>>> import numpy as np
>>> np.set_printoptions(precision=1, suppress=True, linewidth=160, sign=" ")
>>> J = np.array([[1.0, 7.0, 4.0], [0.0, 4.0, 2.0], [0.0, 2.0, 4.0]])
>>> cov = J.T @ J
>>> np.linalg.svd(J, compute_uv=False) ** 2
array([ 100.1,    5.6,    0.3])
>>> print(cov)
[[  1.   7.   4.]
 [  7.  69.  44.]
 [  4.  44.  36.]]
>>> np.trace(cov), (J ** 2).sum()
(np.float64(106.0), np.float64(106.0))
>>> out = J / np.sqrt((J ** 2).mean(axis=1, keepdims=True))
>>> np.linalg.matrix_rank(J - J.mean(axis=1, keepdims=True))
np.int64(2)
>>> round(float(np.abs(np.linalg.eigvals(J)).max()), 1)
6.0
>>> np.trace(J)
np.float64(9.0)
>>> np.round(np.linalg.det(J), 1)
np.float64(12.0)
>>> np.sort(np.abs(np.linalg.eigvals(J)))
array([ 1.,  2.,  6.])
>>> print((J - J.T) / 2)
[[ 0.   3.5  2. ]
 [-3.5  0.   0. ]
 [-2.   0.   0. ]]
>>> print(np.allclose(J @ J.T, J.T @ J))
False
>>> rng = np.random.default_rng(8787)
>>> labels = rng.permutation(3)
>>> out = J[:, labels] * rng.choice([-1, 1], 3)
>>> out
array([[ 7.,  4.,  1.],
       [ 4.,  2.,  0.],
       [ 2.,  4.,  0.]])
>>> U, _, vt = np.linalg.svd(J.T @ out)
>>> np.round(U @ vt, 1) + 0
array([[ 0.,  0.,  1.],
       [ 1.,  0.,  0.],
       [ 0.,  1.,  0.]])
>>> F = np.array([[1.4, 0.9, -0.3, -0.3],
...     [0.0, 1.6, -0.5, 0.5],
...     [0.3, 0.6, 0.6, -1.1],
...     [-0.7, -0.2, 0.6, 0.8]])
>>> F
array([[ 1.4,  0.9, -0.3, -0.3],
       [ 0. ,  1.6, -0.5,  0.5],
       [ 0.3,  0.6,  0.6, -1.1],
       [-0.7, -0.2,  0.6,  0.8]])
>>> r0 = np.array([-3, 2, 1, -3])
>>> out = F + np.outer(r0, np.eye(4)[1])
>>> np.linalg.matrix_rank(out - F)
np.int64(1)
>>> np.linalg.matrix_rank(np.linalg.inv(out) - np.linalg.inv(F), tol=1e-8)
np.int64(1)
>>> out = np.array([[1, 0, 3, 3], [1, 2, 0, 0], [2, 2, 1, 2], [0, 3, 3, 2]])
>>> mat = out + out.T
>>> mat
array([[ 2,  1,  5,  3],
       [ 1,  4,  2,  3],
       [ 5,  2,  2,  5],
       [ 3,  3,  5,  4]])
>>> # symmetric, so the eigenvalues are real
>>> proj = np.triu(np.array([[2, 1, 2, 2], [2, 3, 1, 2], [2, 2, 3, 1], [3, 2, 3, 2]]), 1) + np.eye(4)
>>> out = proj @ mat @ np.linalg.inv(proj)
>>> print(round(float(np.linalg.det(out)), 1))
48.0
>>> proj @ mat - mat @ proj
array([[ 17.,  12.,  11.,  10.],
       [ 11.,   7.,   6.,   1.],
       [  3.,  -2.,  -7., -12.],
       [  0.,  -3.,  -9., -17.]])
>>> np.poly(out)
array([  1., -12., -21., 126.,  48.])
>>> np.trace(out), np.trace(mat)
(np.float64(12.0), np.int64(12))
>>> out
array([[ 19.,  -4., -13.,   7.],
       [ 12.,   0., -10.,   2.],
       [  8.,  -3.,  -6.,   5.],
       [  3.,   0.,  -1.,  -1.]])
>>> M = np.triu(rng.random((3, 3)) < 0.8, 1).astype(int)
>>> M = M + M.T
>>> M
array([[ 0,  1,  1],
       [ 1,  0,  1],
       [ 1,  1,  0]])
>>> r0 = np.array([0, 3, 4])
>>> out = M + np.outer(r0, np.eye(3)[0])
>>> np.linalg.matrix_rank(np.linalg.inv(out) - np.linalg.inv(M), tol=1e-8)
np.int64(1)
>>> vals, vecs = np.linalg.eig(M)
>>> round(np.prod(vals), 1)
np.float64(2.0)
>>> np.round(M @ vecs[:, 0] - vals[0] * vecs[:, 0], 1) + 0
array([ 0.,  0.,  0.])
>>> np.sort(np.linalg.eigvals(M @ M))
array([ 1.,  1.,  4.])
>>> np.sort(np.linalg.eigvals(np.linalg.inv(M)))
array([-1. , -1. ,  0.5])
>>> out = np.array([[1, 1], [1, -1]])
>>> E = np.kron(out, np.kron(out, out))[rng.permutation(8)][:3]
>>> print(E)
[[ 1 -1  1 -1 -1  1 -1  1]
 [ 1 -1  1 -1  1 -1  1 -1]
 [ 1  1 -1 -1 -1 -1  1  1]]
>>> E.sum(axis=1)
array([ 0,  0,  0])
>>> E.shape
(3, 8)
>>> np.diff(E, axis=0)
array([[ 0,  0,  0,  0,  2, -2,  2, -2],
       [ 0,  2, -2,  0, -2,  0,  0,  2]])
>>> E.sum(axis=0)
array([ 3, -1,  1, -3, -1, -1,  1,  1])
>>> E.mean(axis=0)
array([ 1. , -0.3,  0.3, -1. , -0.3, -0.3,  0.3,  0.3])
>>> print(np.unravel_index(np.abs(E).argmax(), E.shape))
(np.int64(0), np.int64(0))
>>> q, _ = np.linalg.qr(np.array([[-0.1, -1.2, 0.7, -0.5, 0.7, 0.8],
...     [-1.9, 1.5, 0.8, 2.1, -0.2, -0.3],
...     [-0.7, -0.4, 0.4, 0.4, -0.9, -1.8],
...     [-0.8, -0.1, 2.1, 1.3, 0.1, -0.6],
...     [0.1, 1.6, 1.6, -1.3, 1.1, 0.8],
...     [-0.5, -0.9, -1.1, -0.4, 0.1, 1.2]]))
>>> arr = q[:, :5]
>>> arr.round(1) + 0
array([[ 0. ,  0.5,  0.4,  0.3,  0.4],
       [-0.8, -0.3, -0.2, -0.1,  0.2],
       [-0.3,  0.3,  0.1,  0.2, -0.9],
       [-0.4,  0.1,  0.7, -0.3,  0.1],
       [ 0. , -0.6,  0.4,  0.7,  0. ],
       [-0.2,  0.4, -0.4,  0.6,  0.2]])
>>> # orthonormal columns
>>> out = arr / np.linalg.norm(arr, axis=1, keepdims=True)
>>> cov = out @ out.T
>>> (np.abs(cov) > 0.9).astype(int)
array([[ 1,  0,  0,  0,  0,  0],
       [ 0,  1,  0,  0,  0,  0],
       [ 0,  0,  1,  0,  0,  0],
       [ 0,  0,  0,  1,  0,  0],
       [ 0,  0,  0,  0,  1,  0],
       [ 0,  0,  0,  0,  0,  1]])
>>> cov[1].round(1) + 0
array([-0.2,  1. ,  0. ,  0.2,  0. ,  0.2])
>>> r0, r1 = arr[1], arr[2]
>>> print(round(r0 @ r0, 1))
0.9
>>> pr = (r0 @ r1) / (r0 @ r0) * r0
>>> print((r1 - pr) @ r0)
0.0
>>> print(np.round(np.outer(r0, r1), 1) + 0)
[[ 0.3 -0.2 -0.1 -0.2  0.7]
 [ 0.1 -0.1  0.  -0.1  0.3]
 [ 0.1 -0.1  0.   0.   0.2]
 [ 0.   0.   0.   0.   0.1]
 [-0.1  0.1  0.   0.  -0.2]]
>>> round(np.linalg.norm(r0 + r1) ** 2 + np.linalg.norm(r0 - r1) ** 2, 1)
np.float64(3.8)
>>> print(np.linalg.matrix_rank(np.outer(r0, r1)))
1
>>> out = np.c_[arr[:, :2] @ np.array([[5, 5], [-2, -4]]), np.array([1, 3, 0, 1, 2, 0])]
>>> out
array([[-1.2, -2.1,  1. ],
       [-3.6, -2.9,  3. ],
       [-2.1, -2.6,  0. ],
       [-2.1, -2.4,  1. ],
       [ 1.5,  2.8,  2. ],
       [-2. , -2.8,  0. ]])
>>> np.linalg.matrix_rank(out)
np.int64(3)
>>> np.linalg.norm(np.linalg.qr(arr)[0].T @ out, axis=0) ** 2 / ((out ** 2).sum(axis=0) + 1e-12)
array([ 1.,  1.,  1.])
>>> np.round(np.linalg.norm(out - arr @ np.linalg.lstsq(arr, out)[0], axis=0), 1) + 0
array([ 0. ,  0. ,  0.7])
>>> x0 = np.array([4, 5, 5, 3, -5])
>>> y = arr @ x0
>>> np.round(np.linalg.pinv(arr) @ arr, 1) + 0
array([[ 1.,  0.,  0.,  0.,  0.],
       [ 0.,  1.,  0.,  0.,  0.],
       [ 0.,  0.,  1.,  0.,  0.],
       [ 0.,  0.,  0.,  1.,  0.],
       [ 0.,  0.,  0.,  0.,  1.]])
>>> print(np.linalg.lstsq(arr, y)[0])
[ 4.  5.  5.  3. -5.]
>>> y = y + 0.3 * rng.normal(size=6)
>>> y
array([ 3.8, -7.5,  5.4,  1.3,  1.6,  0.1])
>>> beta, *_ = np.linalg.lstsq(arr, y)
>>> [round(float(np.linalg.norm(np.linalg.solve(arr.T @ arr + lam * np.eye(5), arr.T @ y))), 2) for lam in (0, 1, 10, 100)]
[10.18, 5.09, 0.93, 0.1]
>>> np.round(np.linalg.norm(y - arr @ beta), 1)
np.float64(0.1)
>>> np.linalg.svd(arr, compute_uv=False)
array([ 1.,  1.,  1.,  1.,  1.])
>>> feats = np.loadtxt("w.csv", delimiter=",")
>>> print(feats)
[[ 1.   0.7  0.5  0.3]
 [ 0.7  1.   0.7  0.5]
 [ 0.5  0.7  1.   0.7]
 [ 0.3  0.5  0.7  1. ]]
>>> Lm = np.linalg.cholesky(feats)
>>> np.linalg.eigvalsh(feats).min() > 0
np.True_
>>> Lm @ Lm.T
array([[ 1. ,  0.7,  0.5,  0.3],
       [ 0.7,  1. ,  0.7,  0.5],
       [ 0.5,  0.7,  1. ,  0.7],
       [ 0.3,  0.5,  0.7,  1. ]])
>>> round(float(np.prod(np.diag(Lm)) ** 2), 1), round(float(np.linalg.det(feats)), 1)
(0.1, 0.1)
